In [1]: import numpy as np

In [2]: import numpy.linalg as la

In [3]: np.set_printoptions(precision=3, suppress=True, linewidth=140, legacy="1.25")

In [4]: O, _ = la.qr(np.array([[-1.4, 0.5, -1.0, -2.1, -0.2, 1.1, 0.7],
   ...:     [-0.1, 0.1, -0.4, -0.2, 0.8, -0.1, -0.5],
   ...:     [-0.6, 2.4, 0.7, -0.9, -0.6, 1.6, -1.5],
   ...:     [0.4, -0.8, 0.1, -0.5, 1.4, -0.3, 1.4],
   ...:     [-0.3, -0.1, 0.4, 0.9, 0.3, 1.2, -0.7],
   ...:     [0.1, -0.6, -2.0, 0.0, -0.9, -0.8, -0.3],
   ...:     [-0.5, 0.7, -1.2, 0.2, -0.3, 1.6, 0.4]]))

In [5]: V, _ = la.qr(np.array([[-0.4, -1.1, -0.3, -1.0],
   ...:     [-0.4, 0.5, 1.0, 0.3],
   ...:     [-1.0, 1.9, 0.7, 1.4],
   ...:     [0.3, -0.7, -0.7, 0.1]]))

In [6]: sigma = 3 * 0.5 ** np.arange(4)

In [7]: K = O[:, :4] * sigma @ V[:4]

In [8]: K
Out[8]: 
array([[ 0.648, -2.306,  0.798,  0.502],
       [-0.044, -0.207, -0.026,  0.021],
       [ 0.744, -1.034, -0.901, -0.524],
       [-0.339,  0.65 ,  0.26 , -0.122],
       [ 0.367, -0.364,  0.276,  0.384],
       [-0.673, -0.022,  0.027,  0.206],
       [ 0.081, -0.921, -0.248,  0.22 ]])

In [9]: G = K.T @ K

In [10]: la.matrix_rank(G)
Out[10]: 4

In [11]: round(np.trace(G), 3), round((K ** 2).sum(), 3)
Out[11]: (11.953, 11.953)

In [12]: la.svd(K, compute_uv=False) ** 2
Out[12]: array([9.   , 2.25 , 0.562, 0.141])

In [13]: G
Out[13]: 
array([[ 1.685, -2.669, -0.176, -0.003],
       [-2.669,  7.834, -0.608, -1.047],
       [-0.176, -0.608,  1.655,  0.897],
       [-0.003, -1.047,  0.897,  0.78 ]])

In [14]: np.allclose(G, G.T)
Out[14]: True

In [15]: x0 = np.array([-1, -3, 0, 0])

In [16]: rhs = K @ x0

In [17]: rhs
Out[17]: array([ 6.27 ,  0.665,  2.357, -1.611,  0.725,  0.738,  2.683])

In [18]: np.round(la.pinv(K) @ K, 3) + 0
Out[18]: 
array([[1., 0., 0., 0.],
       [0., 1., 0., 0.],
       [0., 0., 1., 0.],
       [0., 0., 0., 1.]])

In [19]: np.round(la.lstsq(K, rhs)[0], 3) + 0
Out[19]: array([-1., -3.,  0.,  0.])

In [20]: rng = np.random.default_rng(86)

In [21]: rhs = rhs + 0.3 * rng.normal(size=7)

In [22]: rhs
Out[22]: array([ 5.776,  0.588,  2.558, -1.394,  0.483,  0.891,  2.801])

In [23]: coef, *_ = la.lstsq(K, rhs)

In [24]: round(float(la.norm(rhs - K @ coef)), 3)
Out[24]: 0.225

In [25]: coef.round()
Out[25]: array([-1., -3., -0., -0.])

In [26]: [round(float(la.norm(la.solve(K.T @ K + lam * np.eye(4), K.T @ rhs))), 2) for lam in (0, 1, 10, 100)]
Out[26]: [3.34, 2.23, 1.1, 0.19]

In [27]: coef
Out[27]: array([-1.341, -3.039, -0.265, -0.283])

In [28]: np.round(K.T @ (rhs - K @ coef), 3) + 0
Out[28]: array([0., 0., 0., 0.])

In [29]: m1 = np.array([[-1, -2, 0, -1, -2, -1],
    ...:     [2, 1, 0, -1, 2, -2],
    ...:     [0, -1, -1, -1, 2, -2],
    ...:     [1, 0, -2, 1, 2, 1],
    ...:     [0, 0, 0, 0, 0, 1],
    ...:     [1, 0, 0, 0, 0, 1]])

In [30]: A2 = la.invert(m1)
AttributeError: module 'numpy.linalg' has no attribute 'invert'


In [31]: A2 = la.inv(m1)

In [32]: np.round(la.slogdet(m1)[0], 3)
Out[32]: 1.0

In [33]: la.inv(A2)
Out[33]: 
array([[-1., -2., -0., -1., -2., -1.],
       [ 2.,  1.,  0., -1.,  2., -2.],
       [-0., -1., -1., -1.,  2., -2.],
       [ 1.,  0., -2.,  1.,  2.,  1.],
       [-0., -0., -0., -0., -0.,  1.],
       [ 1.,  0.,  0.,  0.,  0.,  1.]])

In [34]: np.round(la.det(m1) * la.det(A2), 3)
Out[34]: 1.0

In [35]: A2
Out[35]: 
array([[ 0.   ,  0.   ,  0.   ,  0.   , -1.   ,  1.   ],
       [ 0.5  ,  1.   , -1.   ,  0.5  ,  2.   , -2.   ],
       [-1.   , -1.   ,  1.   , -1.   , -2.   ,  2.   ],
       [-0.75 , -1.   ,  0.5  , -0.25 , -3.   ,  1.5  ],
       [-0.625, -0.5  ,  0.75 , -0.375, -0.5  ,  0.75 ],
       [ 0.   ,  0.   ,  0.   ,  0.   ,  1.   ,  0.   ]])

In [36]: np.allclose(A2, m1.T)
Out[36]: False

In [37]: print(round(la.cond(m1), 3))
30.77

In [38]: la.det(m1) * A2
Out[38]: 
array([[  0.,   0.,   0.,   0.,  -8.,   8.],
       [  4.,   8.,  -8.,   4.,  16., -16.],
       [ -8.,  -8.,   8.,  -8., -16.,  16.],
       [ -6.,  -8.,   4.,  -2., -24.,  12.],
       [ -5.,  -4.,   6.,  -3.,  -4.,   6.],
       [  0.,   0.,   0.,   0.,   8.,   0.]])

In [39]: def softmax(z):
    ...:     e = np.exp(z - z.max(axis=-1, keepdims=True))
    ...:     return e / e.sum(axis=-1, keepdims=True)
    ...: 

In [40]: softmax(K).sum(axis=1)
Out[40]: array([1., 1., 1., 1., 1., 1., 1.])

In [41]: print(softmax(K[1]))
[0.254 0.216 0.259 0.271]

In [42]: S = K @ K.T / np.sqrt(4)

In [43]: softmax(S).round(6).argmax(axis=1)
Out[43]: array([0, 0, 2, 3, 0, 5, 0])

In [44]: x0 = np.array([3, 0, -2, -2, 2, 2])

In [45]: rhs = m1 @ x0

In [46]: rhs
Out[46]: array([-7,  8,  4, 11,  2,  5])

In [47]: np.round(la.solve(m1, m1[:, 1]), 3) + 0
Out[47]: array([0., 1., 0., 0., 0., 0.])

In [48]: la.solve(m1.T, m1[5])
Out[48]: array([-0., -0.,  0.,  0., -0.,  1.])

In [49]: print(np.round(la.solve(m1, -2 * rhs), 3) + 0)
[-6.  0.  4.  4. -4. -4.]

In [50]: J = np.loadtxt("mat.csv", delimiter=",")

In [51]: print(J)
[[-0.478 -1.089 -1.039  7.864  3.032]
 [-6.26   2.341 -4.584  0.729  4.553]
 [-7.949  1.968 -6.013  0.601  2.916]
 [-7.018  1.036 -6.53   0.428  3.734]
 [ 1.242 -1.934  1.976  6.371  2.747]
 [-1.134  0.975  5.393  3.173 -2.368]
 [-0.055 -2.407  3.338  1.439 -0.352]
 [-0.035 -2.175  4.076  1.112  0.523]
 [ 0.041 -2.529  5.103  1.81  -0.046]
 [ 0.878 -0.735  4.902 -0.472 -0.448]
 [-0.527  0.317  4.419 -0.286 -0.736]
 [-6.553  2.485 -5.568 -1.625  2.854]
 [ 0.586 -3.02   5.463  1.934  0.944]
 [-1.807 -1.217 -0.091  7.822  3.842]
 [-0.718 -0.633 -0.68   8.675  4.158]
 [-0.887 -2.65   0.108  9.307  6.285]
 [-0.161 -0.206  0.907  6.952  3.428]
 [-4.884  3.481 -5.164 -1.044  3.135]
 [-2.603 -1.096 -0.819  7.121  3.415]
 [-5.079  1.693 -5.844 -1.189  1.643]
 [-1.893 -4.305  4.132  0.656  0.665]
 [-6.     2.321 -4.166  0.254  2.119]
 [-1.025 -2.61   4.195  2.619 -0.768]
 [-5.189  3.885 -7.182 -0.845  2.31 ]
 [-1.134 -1.187  3.21   1.716 -1.484]
 [-1.559 -3.785  4.863  2.73  -1.448]]

In [52]: O, R = la.qr(J)

In [53]: round(abs(R[0, 0]), 3), np.round(la.norm(J[:, 0]), 3)
Out[53]: (18.202, 18.202)

In [54]: O @ R
Out[54]: 
array([[-0.478, -1.089, -1.039,  7.864,  3.032],
       [-6.26 ,  2.341, -4.584,  0.729,  4.553],
       [-7.949,  1.968, -6.013,  0.601,  2.916],
       [-7.018,  1.036, -6.53 ,  0.428,  3.734],
       [ 1.242, -1.934,  1.976,  6.371,  2.747],
       [-1.134,  0.975,  5.393,  3.173, -2.368],
       [-0.055, -2.407,  3.338,  1.439, -0.352],
       [-0.035, -2.175,  4.076,  1.112,  0.523],
       [ 0.041, -2.529,  5.103,  1.81 , -0.046],
       [ 0.878, -0.735,  4.902, -0.472, -0.448],
       [-0.527,  0.317,  4.419, -0.286, -0.736],
       [-6.553,  2.485, -5.568, -1.625,  2.854],
       [ 0.586, -3.02 ,  5.463,  1.934,  0.944],
       [-1.807, -1.217, -0.091,  7.822,  3.842],
       [-0.718, -0.633, -0.68 ,  8.675,  4.158],
       [-0.887, -2.65 ,  0.108,  9.307,  6.285],
       [-0.161, -0.206,  0.907,  6.952,  3.428],
       [-4.884,  3.481, -5.164, -1.044,  3.135],
       [-2.603, -1.096, -0.819,  7.121,  3.415],
       [-5.079,  1.693, -5.844, -1.189,  1.643],
       [-1.893, -4.305,  4.132,  0.656,  0.665],
       [-6.   ,  2.321, -4.166,  0.254,  2.119],
       [-1.025, -2.61 ,  4.195,  2.619, -0.768],
       [-5.189,  3.885, -7.182, -0.845,  2.31 ],
       [-1.134, -1.187,  3.21 ,  1.716, -1.484],
       [-1.559, -3.785,  4.863,  2.73 , -1.448]])

In [55]: np.round(O.T @ O, 3) + 0
Out[55]: 
array([[1., 0., 0., 0., 0.],
       [0., 1., 0., 0., 0.],
       [0., 0., 1., 0., 0.],
       [0., 0., 0., 1., 0.],
       [0., 0., 0., 0., 1.]])

In [56]: D = la.norm(J[:, None] - J[None], axis=-1)

In [57]: np.unravel_index(D.round(6).argmax(), D.shape)
Out[57]: (12, 23)

In [58]: np.flatnonzero(D[14] < D.mean() / 2)
Out[58]: array([ 0, 13, 14, 15, 16, 18])

In [59]: D[14].round(6).argsort(kind="stable")[:4]
Out[59]: array([14,  0, 13, 16])

In [60]: X = np.loadtxt("test7.csv", delimiter=",")

In [61]: X
Out[61]: 
array([[ 12.963,  10.866,  -3.77 ],
       [ -6.71 , -11.279,  -7.76 ],
       [  8.42 ,  25.344,  -6.274],
       [  7.668,  24.759,  -6.518],
       [  8.292,  25.281,  -6.629],
       [  7.806,  23.999,  -6.591],
       [ -7.548, -12.025, -11.372],
       [ -6.649, -12.622, -10.01 ],
       [  8.704,  25.829,  -6.998],
       [ 12.638,  10.841,  -4.578],
       [  8.434,  25.114,  -8.109],
       [ 14.073,   9.888,  -4.274],
       [ -7.872, -12.961,  -8.764],
       [  6.173,  24.372,  -5.578],
       [ -7.032, -12.15 ,  -8.561],
       [  9.481,  24.127,  -7.412],
       [ 11.774,   8.081,  -4.28 ],
       [  7.881,  26.059,  -6.172],
       [ 11.358,   9.617,  -4.715],
       [ -5.596, -12.915, -10.375],
       [  8.585,  25.333,  -7.552],
       [ 11.655,  10.335,  -3.894],
       [ -7.297, -11.15 ,  -7.683],
       [ 11.495,   9.175,  -4.117],
       [ -7.59 , -10.081,  -8.372],
       [ -8.118, -11.103,  -6.771],
       [ -7.867, -13.343,  -9.346],
       [ 12.676,   9.9  ,  -4.206],
       [ -7.895, -13.067,  -8.607]])

In [62]: A2 = np.c_[X[:, :1] @ np.array([[0]]), np.array([3, 3, 3, -1, -1, 1, 4, 2, 0, 5, 0, -1, 5, 0, 5, 1, 1, 5, 3, 4, 0, -3, 0, 2, 1, -4, -2, 3, -5])]

In [63]: A2
Out[63]: 
array([[ 0.,  3.],
       [ 0.,  3.],
       [ 0.,  3.],
       [ 0., -1.],
       [ 0., -1.],
       [ 0.,  1.],
       [ 0.,  4.],
       [ 0.,  2.],
       [ 0.,  0.],
       [ 0.,  5.],
       [ 0.,  0.],
       [ 0., -1.],
       [ 0.,  5.],
       [ 0.,  0.],
       [ 0.,  5.],
       [ 0.,  1.],
       [ 0.,  1.],
       [ 0.,  5.],
       [ 0.,  3.],
       [ 0.,  4.],
       [ 0.,  0.],
       [ 0., -3.],
       [ 0.,  0.],
       [ 0.,  2.],
       [ 0.,  1.],
       [ 0., -4.],
       [ 0., -2.],
       [ 0.,  3.],
       [ 0., -5.]])

In [64]: print(la.matrix_rank(np.c_[X, A2]))
4

In [65]: la.norm(la.qr(X)[0].T @ A2, axis=0) ** 2 / ((A2 ** 2).sum(axis=0) + 1e-12)
Out[65]: array([0.   , 0.208])
